>>> import numpy as np
>>> from numpy import linalg as LA
>>> np.set_printoptions(precision=2, suppress=True, linewidth=100)
>>> def tidy(a):
...     return np.round(a, 2) + 0
... 
>>> arr = np.array([[-1.2, 0.0, -1.5, 0.0, 0.3, 4.0],
...     [1.6, -1.7, 2.4, 1.0, 1.2, 12.0],
...     [-1.0, -0.6, 1.3, 0.6, -1.7, 3.0]])
>>> arr
array([[-1.2,  0. , -1.5,  0. ,  0.3,  4. ],
       [ 1.6, -1.7,  2.4,  1. ,  1.2, 12. ],
       [-1. , -0.6,  1.3,  0.6, -1.7,  3. ]])
>>> # column 5 dominates
>>> np.unravel_index(np.abs(arr).argmax(), arr.shape)
(np.int64(1), np.int64(5))
>>> tidy(arr.sum(axis=1))
array([ 1.6, 16.5,  1.6])
>>> tidy(np.diff(arr, axis=0))
array([[ 2.8, -1.7,  3.9,  1. ,  0.9,  8. ],
       [-2.6,  1.1, -1.1, -0.4, -2.9, -9. ]])
>>> np.count_nonzero(arr)
np.int64(16)
>>> tidy(arr.sum(axis=0))
array([-0.6, -2.3,  2.2,  1.6, -0.2, 19. ])
>>> tidy(arr.mean(axis=0))
array([-0.2 , -0.77,  0.73,  0.53, -0.07,  6.33])
>>> arr[:, 6]
Traceback (most recent call last):
  File "<python-input-13>", line 1, in <module>
    arr[:, 6]
    ~~~^^^^^^
IndexError: index 6 is out of bounds for axis 1 with size 6
>>> x = np.array([3, 0, 3, 5, 2, 1])
>>> a = np.maximum(arr @ x, 0)
>>> tidy(np.tanh(arr @ x))
array([-1.,  1.,  1.])
>>> np.maximum(arr @ x, 0) - np.maximum(-arr @ x, 0)
array([-3.5, 31.4,  3.5])
>>> a
array([ 0. , 31.4,  3.5])
>>> np.maximum(arr @ (3 * x), 0)
array([ 0. , 94.2, 10.5])
>>> f, v = arr[0], arr[1]
>>> tidy(f @ v)
np.float64(42.84)
>>> p = (f @ v) / (f @ f) * f
>>> tidy(v - p)
array([ 4.2 , -1.7 ,  5.65,  1.  ,  0.55,  3.34])
>>> tidy(p)
array([-2.6 ,  0.  , -3.25,  0.  ,  0.65,  8.66])
>>> rng = np.random.default_rng(754)
>>> A2 = arr + rng.integers(-2, 3, (3, 1)) @ rng.integers(-2, 3, (1, 6))
>>> tidy(A2)
array([[-1.2,  0. , -1.5,  0. ,  0.3,  4. ],
       [ 1.6, -1.7,  4.4,  3. ,  0.2, 11. ],
       [-1. , -0.6, -0.7, -1.4, -0.7,  4. ]])
>>> np.abs(A2 - arr).sum(axis=1)
array([0., 6., 6.])
>>> left, s = LA.svd(A2)
Traceback (most recent call last):
  File "<python-input-29>", line 1, in <module>
    left, s = LA.svd(A2)
    ^^^^^^^
ValueError: too many values to unpack (expected 2)
>>> left, s, vt = LA.svd(A2, full_matrices=False)
>>> tidy(np.cumsum(s ** 2) / np.sum(s ** 2))
array([0.89, 0.99, 1.  ])
>>> tidy(left.T @ A2 @ vt.T)
array([[13.18,  0.  ,  0.  ],
       [ 0.  ,  4.38,  0.  ],
       [ 0.  ,  0.  ,  1.41]])
>>> (s > 1e-8).sum()
np.int64(3)
>>> left.shape, s.shape, vt.shape
((3, 3), (3,), (3, 6))
>>> J = np.load("block15.npy")
>>> J
array([[1.  , 0.9 , 0.81, 0.73, 0.66, 0.59, 0.53, 0.48],
       [0.9 , 1.  , 0.9 , 0.81, 0.73, 0.66, 0.59, 0.53],
       [0.81, 0.9 , 1.  , 0.9 , 0.81, 0.73, 0.66, 0.59],
       [0.73, 0.81, 0.9 , 1.  , 0.9 , 0.81, 0.73, 0.66],
       [0.66, 0.73, 0.81, 0.9 , 1.  , 0.9 , 0.81, 0.73],
       [0.59, 0.66, 0.73, 0.81, 0.9 , 1.  , 0.9 , 0.81],
       [0.53, 0.59, 0.66, 0.73, 0.81, 0.9 , 1.  , 0.9 ],
       [0.48, 0.53, 0.59, 0.66, 0.73, 0.81, 0.9 , 1.  ]])
>>> vals, evecs = LA.eigvalsh(J)
Traceback (most recent call last):
  File "<python-input-37>", line 1, in <module>
    vals, evecs = LA.eigvalsh(J)
    ^^^^^^^^^^^
ValueError: too many values to unpack (expected 2)
>>> vals, evecs = LA.eigh(J)
>>> tidy(np.abs(evecs[:, -1]))
array([0.32, 0.35, 0.37, 0.37, 0.37, 0.37, 0.35, 0.32])
>>> tidy(vals)
array([0.06, 0.06, 0.07, 0.11, 0.16, 0.32, 1.01, 6.21])
>>> tidy(LA.eigvalsh(J + -2 * np.eye(8)))
array([-1.94, -1.94, -1.93, -1.89, -1.84, -1.68, -0.99,  4.21])
>>> tidy(evecs.T @ evecs)
array([[1., 0., 0., 0., 0., 0., 0., 0.],
       [0., 1., 0., 0., 0., 0., 0., 0.],
       [0., 0., 1., 0., 0., 0., 0., 0.],
       [0., 0., 0., 1., 0., 0., 0., 0.],
       [0., 0., 0., 0., 1., 0., 0., 0.],
       [0., 0., 0., 0., 0., 1., 0., 0.],
       [0., 0., 0., 0., 0., 0., 1., 0.],
       [0., 0., 0., 0., 0., 0., 0., 1.]])
>>> tidy(LA.svd(J, compute_uv=False))
array([6.21, 1.01, 0.32, 0.16, 0.11, 0.07, 0.06, 0.06])
>>> tidy(vals.sum()), np.trace(J)
(np.float64(8.0), np.float64(8.0))
>>> tidy(evecs.T @ J @ evecs)
array([[0.06, 0.  , 0.  , 0.  , 0.  , 0.  , 0.  , 0.  ],
       [0.  , 0.06, 0.  , 0.  , 0.  , 0.  , 0.  , 0.  ],
       [0.  , 0.  , 0.07, 0.  , 0.  , 0.  , 0.  , 0.  ],
       [0.  , 0.  , 0.  , 0.11, 0.  , 0.  , 0.  , 0.  ],
       [0.  , 0.  , 0.  , 0.  , 0.16, 0.  , 0.  , 0.  ],
       [0.  , 0.  , 0.  , 0.  , 0.  , 0.32, 0.  , 0.  ],
       [0.  , 0.  , 0.  , 0.  , 0.  , 0.  , 1.01, 0.  ],
       [0.  , 0.  , 0.  , 0.  , 0.  , 0.  , 0.  , 6.21]])
>>> np.unique(vals.round(6) + 0, return_counts=True)[1]
array([1, 1, 1, 1, 1, 1, 1, 1])
>>> tidy(LA.eigvalsh(J @ J))
array([ 0.  ,  0.  ,  0.01,  0.01,  0.03,  0.11,  1.01, 38.53])
